% ipython --no-banner

In [1]: import numpy as np

In [2]: np.set_printoptions(suppress=True, linewidth=160)

In [3]: data = np.array([[1, 1, -1, -1, -1, -1, 1, 1], [1, 1, 1, 1, -1, -1, -1, -1]])

In [4]: # columns 0 and 1 are equal

In [5]: A2 = np.array([[5, -1],
   ...:     [-2, -3],
   ...:     [3, -3],
   ...:     [-4, -1],
   ...:     [2, -2],
   ...:     [2, -5],
   ...:     [2, 3],
   ...:     [-2, 1]])

In [6]: np.linalg.matrix_rank(np.vstack([data, A2.T]))
Out[6]: np.int64(4)

In [7]: np.einsum("ik,kj->ji", data, A2)
Out[7]: 
array([[ 0, -2],
       [11, -5]])

In [8]: np.einsum("ij->j", data)
Out[8]: array([ 2,  2,  0,  0, -2, -2,  0,  0])

In [9]: m1 = np.loadtxt("m.csv", delimiter=",")

In [10]: m1.round(3)
Out[10]: 
array([[0.013, 0.092, 0.066, 0.013],
       [0.092, 0.645, 0.461, 0.092],
       [0.066, 0.461, 0.329, 0.066],
       [0.013, 0.092, 0.066, 0.013]])

In [11]: cov = data.T @ data

In [12]: np.allclose(cov, cov.T)
Out[12]: True

In [13]: left, s, vt = np.linalg.svd(m1)

In [14]: np.argmax(s[:-1] / (s[1:] + 1e-6)) + 1
Out[14]: np.int64(1)

In [15]: s.round(3) + 0
Out[15]: array([1., 0., 0., 0.])

In [16]: A2 = left[:, :1] @ np.diag(s[:1]) @ vt[:1]

In [17]: A2.round(3)
Out[17]: 
array([[0.013, 0.092, 0.066, 0.013],
       [0.092, 0.645, 0.461, 0.092],
       [0.066, 0.461, 0.329, 0.066],
       [0.013, 0.092, 0.066, 0.013]])

In [18]: np.round(np.linalg.norm(m1 - A2, 2), 3), round(s[1], 3)
Out[18]: (np.float64(0.0), np.float64(0.0))

In [19]: np.linalg.matrix_rank(A2)
Out[19]: np.int64(1)

In [20]: np.round(np.abs(m1 - A2).max(), 3)
Out[20]: np.float64(0.0)

In [21]: np.linalg.lstsq(m1[:-1].T, m1[-1])[2]
Out[21]: np.int32(1)

In [22]: np.abs(np.diag(np.linalg.qr(m1)[1])) > 1e-9
Out[22]: array([ True, False, False, False])

In [23]: np.unique(m1.round(6), axis=0).shape
Out[23]: (3, 4)

In [24]: rank = np.linalg.matrix_rank(m1)

In [25]: rank
Out[25]: np.int64(1)

In [26]: ns = np.linalg.svd(m1)[2][rank:].T

In [27]: [int(np.linalg.matrix_rank(m1[:, :j + 1])) for j in range(4)]
Out[27]: [1, 1, 1, 1]

In [28]: np.round(m1 @ ns, 3) + 0
Out[28]: 
array([[0., 0., 0.],
       [0., 0., 0.],
       [0., 0., 0.],
       [0., 0., 0.]])
